% python3 -q
>>> import numpy as np
>>> np.set_printoptions(precision=2, suppress=True, linewidth=140, legacy="1.25")
>>> rd = lambda a: np.round(a, 2) + 0
>>> data = np.minimum.outer(np.arange(1, 4), np.arange(1, 4)) * -2
>>> data
array([[-2, -2, -2],
       [-2, -4, -4],
       [-2, -4, -6]])
>>> Q = data.astype(float).copy()
>>> for j in range(3):
...     Q[:, j] -= Q[:, :j] @ (Q[:, :j].T @ Q[:, j])
...     Q[:, j] /= np.linalg.norm(Q[:, j])
... 
>>> rd(Q)
array([[-0.58,  0.82,  0.  ],
       [-0.58, -0.41,  0.71],
       [-0.58, -0.41, -0.71]])
>>> rd(Q.T @ Q)
array([[1., 0., 0.],
       [0., 1., 0.],
       [0., 0., 1.]])
>>> data - data[0]
array([[ 0,  0,  0],
       [ 0, -2, -2],
       [ 0, -2, -4]])
>>> data.sum(axis=1)
array([ -6, -10, -12])
>>> rd(data.mean(axis=0))
array([-2.  , -3.33, -4.  ])
>>> np.abs(data).max()
6
>>> rd(np.linalg.norm(data))
10.2
>>> data.sum(axis=0)
array([ -6, -10, -12])
>>> np.count_nonzero(data)
9
>>> np.diff(data, axis=0)
array([[ 0, -2, -2],
       [ 0,  0, -2]])
>>> mat = np.load("arr.npy")
>>> mat
array([[  1.03,  -6.66, -10.9 ],
       [  1.41,   0.87,  -0.82],
       [ -0.82, -12.27,  -9.89]])
>>> rd(np.linalg.norm(mat, axis=0))
array([ 1.93, 13.99, 14.74])
>>> rd(np.linalg.norm(mat) ** 2 / np.linalg.norm(mat, 2) ** 2)
1.04
>>> rd(np.linalg.norm(mat, "nuc"))
24.81
>>> Q, Rm = np.linalg.qr(mat)
>>> rd(np.abs(np.diag(Rm)))
array([ 1.93, 13.8 ,  2.41])
>>> rd(abs(Rm[0, 0])), rd(np.linalg.norm(mat[:, 0]))
(1.93, 1.93)
>>> rd(Q @ Rm)
array([[  1.03,  -6.66, -10.9 ],
       [  1.41,   0.87,  -0.82],
       [ -0.82, -12.27,  -9.89]])
>>> Q.shape, Rm.shape
((3, 3), (3, 3))
>>> vals, V = np.linalg.eig(mat)
>>> rd(np.prod(vals))
64.22
>>> rd(vals)
array([  3.78,  -1.68, -10.09])
>>> rd(mat @ V[:, 0] - vals[0] * V[:, 0])
array([0., 0., 0.])
>>> rd(np.sort(np.linalg.eigvals(mat.T)))
array([-10.09,  -1.68,   3.78])
>>> rd(np.sort(np.linalg.eigvals(np.linalg.inv(mat))))
array([-0.59, -0.1 ,  0.26])
>>> rng = np.random.default_rng(974846)
>>> idx = rng.permutation(3)
>>> idx
array([1, 2, 0])
>>> out = mat[idx][:, idx]
>>> np.allclose(out, mat)
False
>>> E = np.array([[2, -2, 0], [0, 1, -2], [-1, -2, -1]])
>>> E[:, 2] = -1 * E[:, 1]
>>> E
array([[ 2, -2,  2],
       [ 0,  1, -1],
       [-1, -2,  2]])
>>> u = np.array([1, 1])
>>> np.correlate(E[2], E[0], "full")
array([-2, -2,  6, -8,  4])
>>> np.array([np.convolve(row, u, "same") for row in E])
array([[ 2,  0,  0],
       [ 0,  1,  0],
       [-1, -3,  0]])
>>> np.polyval(u, E[2])
array([ 0, -1,  3])
>>> Uu, sv, Vh = np.linalg.svd(E, full_matrices=False)
>>> rd(np.cumsum(sv ** 2) / np.sum(sv ** 2))
array([0.81, 1.  , 1.  ])
>>> np.allclose(Uu * sv @ Vh, E)
True
>>> rd(np.sqrt((sv ** 2).sum())), rd(np.linalg.norm(E))
(4.8, 4.8)
>>> rd(Uu.T @ Uu)
array([[1., 0., 0.],
       [0., 1., 0.],
       [0., 0., 1.]])
>>> rd(np.abs(Vh[0]))
array([0.2 , 0.69, 0.69])
>>> rd(sv / sv[0])
array([1.  , 0.49, 0.  ])
>>> np.abs(Uu[:, 0]).round(6).argmax()
0
>>> A = np.eye(3, dtype=int)[rng.permutation(3)]
>>> A
array([[0, 1, 0],
       [1, 0, 0],
       [0, 0, 1]])
>>> u = np.array([-5, -1, 5])
>>> np.convolve(A[0], u)
array([ 0, -5, -1,  5,  0])
>>> np.correlate(A[0], A[1], "full")
array([0, 0, 0, 1, 0])
>>> W0 = np.loadtxt("mat.csv", delimiter=",")
>>> W0
array([[ 17., -11.,  11.],
       [  0.,  -5.,   0.],
       [-22.,  11., -16.]])
>>> rd(np.linalg.eigvals(W0).sum().real)
-4.0
>>> rd(np.linalg.det(2 * W0)), rd(np.linalg.det(W0))
(1200.0, 150.0)
>>> rd(np.linalg.eigvals(W0))
array([ 6., -5., -5.])
>>> np.kron(np.eye(2, dtype=int), W0)
array([[ 17., -11.,  11.,   0.,  -0.,   0.],
       [  0.,  -5.,   0.,   0.,  -0.,   0.],
       [-22.,  11., -16.,  -0.,   0.,  -0.],
       [  0.,  -0.,   0.,  17., -11.,  11.],
       [  0.,  -0.,   0.,   0.,  -5.,   0.],
       [ -0.,   0.,  -0., -22.,  11., -16.]])
>>> np.einsum("ii->", W0)
-4.0
>>> Q, Rm = np.linalg.qr(W0)
>>> rd(Q.T @ Q)
array([[1., 0., 0.],
       [0., 1., 0.],
       [0., 0., 1.]])
>>> rd(abs(Rm[0, 0])), rd(np.linalg.norm(W0[:, 0]))
(27.8, 27.8)
>>> rd(Q)
array([[-0.61, -0.29,  0.74],
       [ 0.  , -0.93, -0.37],
       [ 0.79, -0.22,  0.57]])
>>> rd(Rm)
array([[-27.8 ,  15.43, -19.39],
       [  0.  ,   5.38,   0.4 ],
       [  0.  ,   0.  ,  -1.  ]])
>>> vals, V = np.linalg.eig(W0)
>>> np.prod(vals)
150.0
>>> vals
array([ 6., -5., -5.])
>>> rd(np.sort(np.linalg.eigvals(W0 @ W0)))
array([25., 25., 36.])
>>> rd(W0 @ V[:, 0] - vals[0] * V[:, 0])
array([0., 0., 0.])
>>> out = W0 / np.linalg.norm(W0, axis=1, keepdims=True)
>>> C2 = out @ out.T
>>> np.argwhere(np.triu(np.abs(C2) > 0.95, 1))
array([[0, 2]])
>>> (C2 - 2 * np.eye(3)).round(6).argmax(axis=1)
array([1, 0, 1])
>>> rd(C2[1])
array([ 0.48,  1.  , -0.37])
>>> rd(np.linalg.norm(out, axis=1))
array([1., 1., 1.])
>>> vec = np.array([-8, -8, -2])
>>> y = W0 @ vec
>>> y
array([-70.,  40., 120.])
>>> rd(np.linalg.solve(W0, W0[:, 0]))
array([1., 0., 0.])
>>> rd(np.linalg.solve(W0, y + W0[:, 1]))
array([-8., -7., -2.])
>>> rd(np.linalg.solve(W0, y))
array([-8., -8., -2.])
>>> J = np.load("layer13.npy")
>>> J
array([[ 0,  0,  0,  0],
       [ 0,  0, -3,  0],
       [ 3,  0, -8,  0]])
>>> r = np.linalg.matrix_rank(J)
>>> r
2
>>> N = np.linalg.svd(J)[2][r:].T
>>> N.shape
(4, 2)
>>> N @ N.T
array([[0., 0., 0., 0.],
       [0., 1., 0., 0.],
       [0., 0., 0., 0.],
       [0., 0., 0., 1.]])
>>> th = np.radians(36)
>>> Rm = np.eye(4)
>>> Rm[3, 3] = Rm[1, 1] = np.cos(th)
>>> Rm[3, 1], Rm[1, 3] = -np.sin(th), np.sin(th)
>>> rd(Rm)
array([[ 1.  ,  0.  ,  0.  ,  0.  ],
       [ 0.  ,  0.81,  0.  ,  0.59],
       [ 0.  ,  0.  ,  1.  ,  0.  ],
       [ 0.  , -0.59,  0.  ,  0.81]])
>>> out = J @ Rm.T
>>> rd(np.linalg.svd(J, compute_uv=False)), rd(np.linalg.svd(out, compute_uv=False))
(array([9., 1., 0.]), array([9., 1., 0.]))
>>> out
array([[ 0.,  0.,  0.,  0.],
       [ 0.,  0., -3.,  0.],
       [ 3.,  0., -8.,  0.]])
>>> np.allclose(J @ J.T, out @ out.T)
True
>>> np.allclose(np.linalg.norm(J, axis=1), np.linalg.norm(out, axis=1))
True
>>> u = np.array([2, -1, 3])
>>> arr = u[np.abs(np.subtract.outer(np.arange(3), np.arange(3)))]
>>> arr
array([[ 2, -1,  3],
       [-1,  2, -1],
       [ 3, -1,  2]])
>>> np.linalg.matrix_power(arr, 4)
array([[ 414, -231,  413],
       [-231,  134, -231],
       [ 413, -231,  414]])
>>> (arr + arr.T) / 2
array([[ 2., -1.,  3.],
       [-1.,  2., -1.],
       [ 3., -1.,  2.]])
>>> (arr - arr.T) / 2
array([[0., 0., 0.],
       [0., 0., 0.],
       [0., 0., 0.]])
>>> rd(np.abs(np.linalg.eigvals(arr)).max())
5.56
>>> np.allclose(arr, arr.T)
True
>>> idx = rng.permutation(3)
>>> out = arr[:, idx] * rng.choice([-1, 1], 3)
>>> out
array([[-1,  2,  3],
       [ 2, -1, -1],
       [-1,  3,  2]])
>>> Uu, _, Vh = np.linalg.svd(arr.T @ out)
>>> rd(np.linalg.lstsq(arr, out)[0])
array([[0., 1., 0.],
       [1., 0., 0.],
       [0., 0., 1.]])
>>> out = arr / np.linalg.norm(arr, axis=1, keepdims=True)
>>> C2 = out @ out.T
>>> rd(np.degrees(np.arccos(np.clip(C2[2, 1], -1, 1))))
139.8
>>> np.argwhere(np.triu(np.abs(C2) > 0.95, 1))
array([], shape=(0, 2), dtype=int64)
>>> rd(C2)
array([[ 1.  , -0.76,  0.93],
       [-0.76,  1.  , -0.76],
       [ 0.93, -0.76,  1.  ]])
>>> rd(C2[2])
array([ 0.93, -0.76,  1.  ])
>>> rd(np.linalg.norm(out, axis=1))
array([1., 1., 1.])
>>> (np.abs(C2) > 0.9).astype(int)
array([[1, 0, 1],
       [0, 1, 0],
       [1, 0, 1]])
>>> vals, V = np.linalg.eig(arr)
>>> rd(arr @ V[:, 0] - vals[0] * V[:, 0])
array([0., 0., 0.])
>>> rd(np.prod(vals))
-8.0
>>> rd(np.sort(np.linalg.eigvals(np.linalg.inv(arr))))
array([-1.  ,  0.18,  0.7 ])
>>> rd(np.sort(np.linalg.eigvals(arr.T)))
array([-1.  ,  1.44,  5.56])
>>> C2 = arr.T @ arr
>>> np.trace(C2), (arr ** 2).sum()
(34, 34)
>>> rd(np.linalg.svd(arr, compute_uv=False) ** 2)
array([30.93,  2.07,  1.  ])
>>> np.allclose(C2, C2.T)
True
>>> out = np.array([[-6, 8, 1], [0, -9, 4], [7, -4, 7]])
>>> F = np.triu(out, 1)
>>> F
array([[0, 8, 1],
       [0, 0, 4],
       [0, 0, 0]])
>>> Uu, sv, Vh = np.linalg.svd(F)
>>> rd(sv)
array([8.08, 3.96, 0.  ])
>>> out = Uu[:, :2] @ np.diag(sv[:2]) @ Vh[:2]
>>> rd(np.linalg.norm(F - out, 2)), sv[2]
(0.0, 0.0)
>>> np.linalg.matrix_rank(out)
2
>>> np.linalg.matrix_rank(F, rtol=0.05)
2
>>> [round(float(x), 2) for x in np.linalg.svd(F, compute_uv=False)[:3]]
[8.08, 3.96, 0.0]
>>> np.argsort(-np.linalg.norm(F, axis=0).round(6), kind="stable")[:3]
array([1, 2, 0])
>>> def softmax(z):
...     e = np.exp(z - z.max(axis=-1, keepdims=True))
...     return e / e.sum(axis=-1, keepdims=True)
... 
>>> rd(softmax(mat).sum(axis=1))
array([1., 1., 1.])
>>> rd(softmax(mat[1]))
array([0.59, 0.34, 0.06])
>>> rd(softmax(mat[1] + -1))
array([0.59, 0.34, 0.06])
>>> S = mat @ mat.T / np.sqrt(3)
>>> softmax(S).round(6).argmax(axis=1)
array([2, 0, 2])
>>> rd(softmax(S)[1] @ mat)
array([ 1.15, -4.17, -7.52])
>>> rd(softmax(S))
array([[0.  , 0.  , 1.  ],
       [0.66, 0.33, 0.01],
       [0.  , 0.  , 1.  ]])
>>> P = np.triu(np.array([[5, -2, -6], [-2, -1, -9], [-4, -4, -3]]), 1) + np.eye(3)
>>> out = P @ F @ np.linalg.inv(P)
>>> rd(np.linalg.det(out))
0.0
>>> out
array([[ 0.,  8., 65.],
       [ 0.,  0.,  4.],
       [ 0.,  0.,  0.]])
>>> r = np.linalg.matrix_rank(F)
>>> r
2
>>> N = np.linalg.svd(F)[2][r:].T
>>> N @ N.T
array([[1., 0., 0.],
       [0., 0., 0.],
       [0., 0., 0.]])
>>> np.allclose(F @ N, 0)
True
